In [1]: import numpy as np

In [2]: from numpy import linalg as LA

In [3]: np.set_printoptions(suppress=True, linewidth=140)

In [4]: M2 = np.array([[1, 1], [1, -1]])

In [5]: rng = np.random.default_rng(4456)

In [6]: W0 = np.kron(M2, np.kron(M2, M2))[rng.permutation(8)][:6]

In [7]: print(W0)
[[ 1  1  1  1 -1 -1 -1 -1]
 [ 1 -1  1 -1 -1  1 -1  1]
 [ 1 -1 -1  1 -1  1  1 -1]
 [ 1 -1  1 -1  1 -1  1 -1]
 [ 1  1 -1 -1  1  1 -1 -1]
 [ 1  1 -1 -1 -1 -1  1  1]]

In [8]: left, s, vt = LA.svd(W0, full_matrices=False)

In [9]: print(left.shape, s.shape, vt.shape)
(6, 6) (6,) (6, 8)

In [10]: print(np.allclose(left * s @ vt, W0))
True

In [11]: print((s > 1e-8).sum())
6

In [12]: print(round(float(LA.norm(W0, "nuc")), 2))
16.97

In [13]: print(W0[4] @ W0[5])
0

In [14]: print(LA.norm(W0, axis=1).argmax())
0

In [15]: print(np.round(LA.norm(W0, axis=0), 2))
[2.45 2.45 2.45 2.45 2.45 2.45 2.45 2.45]

In [16]: print(np.round(LA.svd(W0, compute_uv=False), 2))
[2.83 2.83 2.83 2.83 2.83 2.83]

In [17]: print(np.abs(W0).max())
1

In [18]: print(np.round(W0.mean(axis=0), 2))
[ 1.    0.    0.   -0.33 -0.33  0.    0.   -0.33]

In [19]: print(np.round(LA.norm(W0), 2))
6.93

In [20]: print(np.count_nonzero(W0))
48

In [21]: print(LA.matrix_rank(W0))
6

In [22]: print(np.diff(W0, axis=0))
[[ 0 -2  0 -2  0  2  0  2]
 [ 0  0 -2  2  0  0  2 -2]
 [ 0  0  2 -2  2 -2  0  0]
 [ 0  2 -2  0  0  2 -2  0]
 [ 0  0  0  0 -2 -2  2  2]]

In [23]: print(W0.sum(axis=0))
[ 6  0  0 -2 -2  0  0 -2]

In [24]: print(W0.sum(axis=1))
[0 0 0 0 0 0]

In [25]: u, g = W0[4], W0[1]

In [26]: print(u @ u)
8

In [27]: p = (u @ g) / (u @ u) * u

In [28]: print(g - p)
[ 1. -1.  1. -1. -1.  1. -1.  1.]

In [29]: print((g - p) @ u)
0.0

In [30]: print(round(float(LA.norm(u + g) ** 2 + LA.norm(u - g) ** 2), 2))
32.0

In [31]: M = np.load("arr.npy")

In [32]: print(M)
[[3 2 0 0 0 0 1 1 2 2]
 [2 3 2 0 0 0 0 1 1 2]
 [0 2 3 2 0 0 0 0 1 1]
 [0 0 2 3 2 0 0 0 0 1]
 [0 0 0 2 3 2 0 0 0 0]
 [0 0 0 0 2 3 2 0 0 0]
 [1 0 0 0 0 2 3 2 0 0]
 [1 1 0 0 0 0 2 3 2 0]
 [2 1 1 0 0 0 0 2 3 2]
 [2 2 1 1 0 0 0 0 2 3]]

In [33]: # equal to its transpose

In [34]: ev, V = LA.eigh(M)

In [35]: print(np.round(V.T @ V, 2) + 0)
[[1. 0. 0. 0. 0. 0. 0. 0. 0. 0.]
 [0. 1. 0. 0. 0. 0. 0. 0. 0. 0.]
 [0. 0. 1. 0. 0. 0. 0. 0. 0. 0.]
 [0. 0. 0. 1. 0. 0. 0. 0. 0. 0.]
 [0. 0. 0. 0. 1. 0. 0. 0. 0. 0.]
 [0. 0. 0. 0. 0. 1. 0. 0. 0. 0.]
 [0. 0. 0. 0. 0. 0. 1. 0. 0. 0.]
 [0. 0. 0. 0. 0. 0. 0. 1. 0. 0.]
 [0. 0. 0. 0. 0. 0. 0. 0. 1. 0.]
 [0. 0. 0. 0. 0. 0. 0. 0. 0. 1.]]

In [36]: print(np.abs(V[:, -1]).round(6).argmax())
0

In [37]: print(np.round(V.T @ M @ V, 2) + 0)
[[-1.17  0.    0.    0.    0.    0.    0.    0.    0.    0.  ]
 [ 0.   -0.69  0.    0.    0.    0.    0.    0.    0.    0.  ]
 [ 0.    0.    0.47  0.    0.    0.    0.    0.    0.    0.  ]
 [ 0.    0.    0.    1.51  0.    0.    0.    0.    0.    0.  ]
 [ 0.    0.    0.    0.    1.72  0.    0.    0.    0.    0.  ]
 [ 0.    0.    0.    0.    0.    2.76  0.    0.    0.    0.  ]
 [ 0.    0.    0.    0.    0.    0.    3.18  0.    0.    0.  ]
 [ 0.    0.    0.    0.    0.    0.    0.    5.95  0.    0.  ]
 [ 0.    0.    0.    0.    0.    0.    0.    0.    6.23  0.  ]
 [ 0.    0.    0.    0.    0.    0.    0.    0.    0.   10.04]]

In [38]: print(np.round(LA.eigvalsh(M @ M), 2))
[  0.22   0.47   1.36   2.29   2.95   7.6   10.12  35.42  38.8  100.78]

In [39]: print(np.round(LA.eigvalsh(M + -1 * np.eye(10)), 2))
[-2.17 -1.69 -0.53  0.51  0.72  1.76  2.18  4.95  5.23  9.04]

In [40]: print(np.unique(ev.round(6) + 0, return_counts=True)[1])
[1 1 1 1 1 1 1 1 1 1]

In [41]: print((ev > 1e-8).sum(), (ev < -1e-8).sum())
8 2

In [42]: print(ev.round(2))
[-1.17 -0.69  0.47  1.51  1.72  2.76  3.18  5.95  6.23 10.04]

In [43]: M2 = np.array([[1, 1], [1, -1]])

In [44]: mat = np.kron(M2, np.kron(M2, M2))[rng.permutation(8)][:8]

In [45]: print(mat)
[[ 1  1  1  1 -1 -1 -1 -1]
 [ 1  1  1  1  1  1  1  1]
 [ 1 -1 -1  1  1 -1 -1  1]
 [ 1  1 -1 -1  1  1 -1 -1]
 [ 1 -1 -1  1 -1  1  1 -1]
 [ 1 -1  1 -1  1 -1  1 -1]
 [ 1  1 -1 -1 -1 -1  1  1]
 [ 1 -1  1 -1 -1  1 -1  1]]

In [46]: x0 = np.array([1, 1, 0, 1, -2, -2, -2, 1])

In [47]: rhs = mat @ x0

In [48]: c, lr = np.zeros(8), 1 / LA.norm(mat, 2) ** 2

In [49]: for i in range(25):
    ...:     c -= lr * mat.T @ (mat @ c - rhs)
    ...:     if i % 5 == 0: print(i, round(LA.norm(mat @ c - rhs), 2))
    ...: 
0 0.0
5 0.0
10 0.0
15 0.0
20 0.0

In [50]: print(round(LA.cond(mat), 2))
1.0
